$ python -q
>>> import numpy as np
>>> from numpy import linalg as LA
>>> np.set_printoptions(precision=4, suppress=True, linewidth=100, floatmode="fixed")
>>> A = np.loadtxt("layer3.csv", delimiter=",")
>>> A
array([[0.0000, 4.0000, 0.0000],
       [0.0000, 0.0000, 0.0000],
       [1.0000, 0.0000, 0.0000],
       [0.0000, 6.0000, 2.0000],
       [0.0000, 0.0000, 0.0000],
       [0.0000, 0.0000, 0.0000],
       [0.0000, 6.0000, 2.0000],
       [6.0000, 2.0000, 0.0000],
       [1.0000, 0.0000, 0.0000],
       [0.0000, 6.0000, 2.0000],
       [0.0000, 4.0000, 0.0000],
       [6.0000, 4.0000, 0.0000],
       [0.0000, 2.0000, 0.0000],
       [0.0000, 6.0000, 2.0000],
       [0.0000, 4.0000, 0.0000],
       [0.0000, 6.0000, 2.0000],
       [0.0000, 0.0000, 0.0000],
       [0.0000, 4.0000, 0.0000],
       [0.0000, 0.0000, 0.0000],
       [1.0000, 0.0000, 0.0000],
       [0.0000, 2.0000, 0.0000],
       [6.0000, 6.0000, 2.0000],
       [0.0000, 0.0000, 0.0000],
       [0.0000, 4.0000, 0.0000]])
>>> x0 = np.array([5, -7, 0])
>>> target = A @ x0
>>> target
array([-28.0000,   0.0000,   5.0000, -42.0000,   0.0000,   0.0000, -42.0000,  16.0000,   5.0000,
       -42.0000, -28.0000,   2.0000, -14.0000, -42.0000, -28.0000, -42.0000,   0.0000, -28.0000,
         0.0000,   5.0000, -14.0000, -12.0000,   0.0000, -28.0000])
>>> rng = np.random.default_rng(7)
>>> target = target + 0.3 * rng.normal(size=24)
>>> target
array([-27.9996,   0.0896,   4.9178, -42.2672,  -0.1364,  -0.2975, -41.9820,  16.4021,   4.8523,
       -42.1861, -27.8530,   2.1071, -13.9684, -42.2791, -28.0088, -41.7914,  -0.4033, -28.1373,
        -0.5704,   4.6131, -14.5525, -12.0705,  -0.3802, -27.9186])
>>> c, *_ = LA.lstsq(A, target)
>>> c
array([ 5.0260, -7.0038, -0.0495])
>>> [round(float(LA.norm(LA.solve(A.T @ A + lam * np.eye(3), A.T @ target))), 2) for lam in (0, 1, 10, 100)]
[8.62, 8.51, 7.86, 5.13]
>>> round(LA.norm(target - A @ c), 4)
np.float64(1.2508)
>>> K = np.array([[3.0, 1.0, 0.0, 0.0],
...     [0.0, 3.0, 1.0, 0.0],
...     [0.0, 0.0, 3.0, 1.0],
...     [0.0, 0.0, 0.0, 3.0]])
>>> K
array([[3.0000, 1.0000, 0.0000, 0.0000],
       [0.0000, 3.0000, 1.0000, 0.0000],
       [0.0000, 0.0000, 3.0000, 1.0000],
       [0.0000, 0.0000, 0.0000, 3.0000]])
>>> # triangular
>>> K @ K
array([[9.0000, 6.0000, 1.0000, 0.0000],
       [0.0000, 9.0000, 6.0000, 1.0000],
       [0.0000, 0.0000, 9.0000, 6.0000],
       [0.0000, 0.0000, 0.0000, 9.0000]])
>>> np.trace(K)
np.float64(12.0)
>>> np.allclose(K @ K.T, K.T @ K)
False
>>> (K - K.T) / 2
array([[ 0.0000,  0.5000,  0.0000,  0.0000],
       [-0.5000,  0.0000,  0.5000,  0.0000],
       [ 0.0000, -0.5000,  0.0000,  0.5000],
       [ 0.0000,  0.0000, -0.5000,  0.0000]])
>>> (K + K.T) / 2
array([[3.0000, 0.5000, 0.0000, 0.0000],
       [0.5000, 3.0000, 0.5000, 0.0000],
       [0.0000, 0.5000, 3.0000, 0.5000],
       [0.0000, 0.0000, 0.5000, 3.0000]])
>>> np.allclose(K, K.T)
False
